% python3 -q
>>> import numpy as np
>>> from numpy import linalg as LA
>>> np.set_printoptions(suppress=True, linewidth=200)
>>> tidy = lambda a: np.round(a, 4) + 0
>>> m1 = np.load("run16.npy")
>>> m1
array([[ 0,  0,  0,  0,  0,  0,  0,  0,  0,  0,  0,  0,  0,  0, -1],
       [ 2,  0,  0,  0,  0,  0,  0,  0,  0,  0,  0,  0,  0,  0,  0],
       [ 0,  0,  0,  0, -2,  0,  0,  0,  0,  0,  0,  0,  0,  0,  0],
       [ 0,  0,  0,  0,  0,  0,  0,  0,  0,  0,  0,  0,  0, -2,  0],
       [ 0,  0,  0,  0,  0,  0,  0,  0,  0,  0,  0,  0, -1,  0,  0],
       [ 0,  0,  0,  0,  0,  0,  0,  0,  0,  2,  0,  0,  0,  0,  0],
       [ 0,  2,  0,  0,  0,  0,  0,  0,  0,  0,  0,  0,  0,  0,  0],
       [ 0,  0,  0,  0,  0,  1,  0,  0,  0,  0,  0,  0,  0,  0,  0],
       [ 0,  0,  0,  0,  0,  0,  0,  0,  0,  0,  0,  0,  0,  0,  0],
       [ 0,  0,  0,  0,  0,  0, -1,  0,  0,  0,  0,  0,  0,  0,  0],
       [ 0,  0,  0,  0,  0,  0,  0,  0, -1,  0,  0,  0,  0,  0,  0],
       [ 0,  0,  0,  0,  0,  0,  0,  0,  0,  0,  0, -2,  0,  0,  0],
       [ 0,  0,  0,  0,  0,  0,  0,  0,  0,  0,  2,  0,  0,  0,  0],
       [ 0,  0,  0,  0,  0,  0,  0,  0,  0,  0,  0,  0,  0,  0,  0],
       [ 0,  0, -2,  0,  0,  0,  0,  0,  0,  0,  0,  0,  0,  0,  0]])
>>> tidy(np.sort(LA.eigvals(m1).real))
array([-2.,  0.,  0.,  0.,  0.,  0.,  0.,  0.,  0.,  0.,  0.,  0.,  0.,  0.,  0.])
>>> data = np.load("x.npy")
>>> tidy(data)
array([[ 0.49  ,  0.084 , -0.2676, -0.1644,  0.1987,  0.0387, -0.1344, -0.014 , -0.0592, -0.1956, -0.07  ,  0.1958],
       [ 0.084 ,  0.2507, -0.1508,  0.2269, -0.0852,  0.0687, -0.0863, -0.0255, -0.0774,  0.0499, -0.277 ,  0.0351],
       [-0.2676, -0.1508,  0.3112, -0.0006, -0.1259, -0.0342,  0.2132,  0.0448, -0.1401, -0.0034,  0.1666,  0.0905],
       [-0.1644,  0.2269, -0.0006,  0.5825, -0.064 ,  0.0104, -0.0963,  0.1526,  0.0566,  0.2629, -0.0888,  0.2184],
       [ 0.1987, -0.0852, -0.1259, -0.064 ,  0.2677, -0.0514, -0.1445,  0.0882,  0.2172, -0.0068,  0.1999,  0.1042],
       [ 0.0387,  0.0687, -0.0342,  0.0104, -0.0514,  0.0298,  0.0042, -0.0353, -0.0748, -0.0252, -0.1061, -0.0059],
       [-0.1344, -0.0863,  0.2132, -0.0963, -0.1445,  0.0042,  0.1953, -0.0288, -0.2132, -0.0841,  0.0343,  0.0391],
       [-0.014 , -0.0255,  0.0448,  0.1526,  0.0882, -0.0353, -0.0288,  0.1223,  0.0629,  0.063 ,  0.1467,  0.2047],
       [-0.0592, -0.0774, -0.1401,  0.0566,  0.2172, -0.0748, -0.2132,  0.0629,  0.4605,  0.1975,  0.1689, -0.2154],
       [-0.1956,  0.0499, -0.0034,  0.2629, -0.0068, -0.0252, -0.0841,  0.063 ,  0.1975,  0.2122,  0.0121, -0.0801],
       [-0.07  , -0.277 ,  0.1666, -0.0888,  0.1999, -0.1061,  0.0343,  0.1467,  0.1689,  0.0121,  0.4276,  0.1578],
       [ 0.1958,  0.0351,  0.0905,  0.2184,  0.1042, -0.0059,  0.0391,  0.2047, -0.2154, -0.0801,  0.1578,  0.6501]])
>>> vals, evecs = LA.eigh(data)
>>> tidy(evecs @ np.diag(vals) @ evecs.T)
array([[ 0.49  ,  0.084 , -0.2676, -0.1644,  0.1987,  0.0387, -0.1344, -0.014 , -0.0592, -0.1956, -0.07  ,  0.1958],
       [ 0.084 ,  0.2507, -0.1508,  0.2269, -0.0852,  0.0687, -0.0863, -0.0255, -0.0774,  0.0499, -0.277 ,  0.0351],
       [-0.2676, -0.1508,  0.3112, -0.0006, -0.1259, -0.0342,  0.2132,  0.0448, -0.1401, -0.0034,  0.1666,  0.0905],
       [-0.1644,  0.2269, -0.0006,  0.5825, -0.064 ,  0.0104, -0.0963,  0.1526,  0.0566,  0.2629, -0.0888,  0.2184],
       [ 0.1987, -0.0852, -0.1259, -0.064 ,  0.2677, -0.0514, -0.1445,  0.0882,  0.2172, -0.0068,  0.1999,  0.1042],
       [ 0.0387,  0.0687, -0.0342,  0.0104, -0.0514,  0.0298,  0.0042, -0.0353, -0.0748, -0.0252, -0.1061, -0.0059],
       [-0.1344, -0.0863,  0.2132, -0.0963, -0.1445,  0.0042,  0.1953, -0.0288, -0.2132, -0.0841,  0.0343,  0.0391],
       [-0.014 , -0.0255,  0.0448,  0.1526,  0.0882, -0.0353, -0.0288,  0.1223,  0.0629,  0.063 ,  0.1467,  0.2047],
       [-0.0592, -0.0774, -0.1401,  0.0566,  0.2172, -0.0748, -0.2132,  0.0629,  0.4605,  0.1975,  0.1689, -0.2154],
       [-0.1956,  0.0499, -0.0034,  0.2629, -0.0068, -0.0252, -0.0841,  0.063 ,  0.1975,  0.2122,  0.0121, -0.0801],
       [-0.07  , -0.277 ,  0.1666, -0.0888,  0.1999, -0.1061,  0.0343,  0.1467,  0.1689,  0.0121,  0.4276,  0.1578],
       [ 0.1958,  0.0351,  0.0905,  0.2184,  0.1042, -0.0059,  0.0391,  0.2047, -0.2154, -0.0801,  0.1578,  0.6501]])
>>> np.unique(vals.round(6) + 0, return_counts=True)[1]
array([8, 4])
>>> tidy(vals.sum()), tidy(np.trace(data))
(np.float64(4.0), np.float64(4.0))
>>> tidy(LA.svd(data, compute_uv=False))
array([1., 1., 1., 1., 0., 0., 0., 0., 0., 0., 0., 0.])
>>> tidy(vals)
array([0., 0., 0., 0., 0., 0., 0., 0., 1., 1., 1., 1.])
>>> (vals > 1e-8).sum(), (vals < -1e-8).sum()
(np.int64(4), np.int64(0))
>>> tidy(LA.eigvalsh(data + 2 * np.eye(12)))
array([2., 2., 2., 2., 2., 2., 2., 2., 3., 3., 3., 3.])
>>> tidy(evecs.T @ data @ evecs)
array([[0., 0., 0., 0., 0., 0., 0., 0., 0., 0., 0., 0.],
       [0., 0., 0., 0., 0., 0., 0., 0., 0., 0., 0., 0.],
       [0., 0., 0., 0., 0., 0., 0., 0., 0., 0., 0., 0.],
       [0., 0., 0., 0., 0., 0., 0., 0., 0., 0., 0., 0.],
       [0., 0., 0., 0., 0., 0., 0., 0., 0., 0., 0., 0.],
       [0., 0., 0., 0., 0., 0., 0., 0., 0., 0., 0., 0.],
       [0., 0., 0., 0., 0., 0., 0., 0., 0., 0., 0., 0.],
       [0., 0., 0., 0., 0., 0., 0., 0., 0., 0., 0., 0.],
       [0., 0., 0., 0., 0., 0., 0., 0., 1., 0., 0., 0.],
       [0., 0., 0., 0., 0., 0., 0., 0., 0., 1., 0., 0.],
       [0., 0., 0., 0., 0., 0., 0., 0., 0., 0., 1., 0.],
       [0., 0., 0., 0., 0., 0., 0., 0., 0., 0., 0., 1.]])
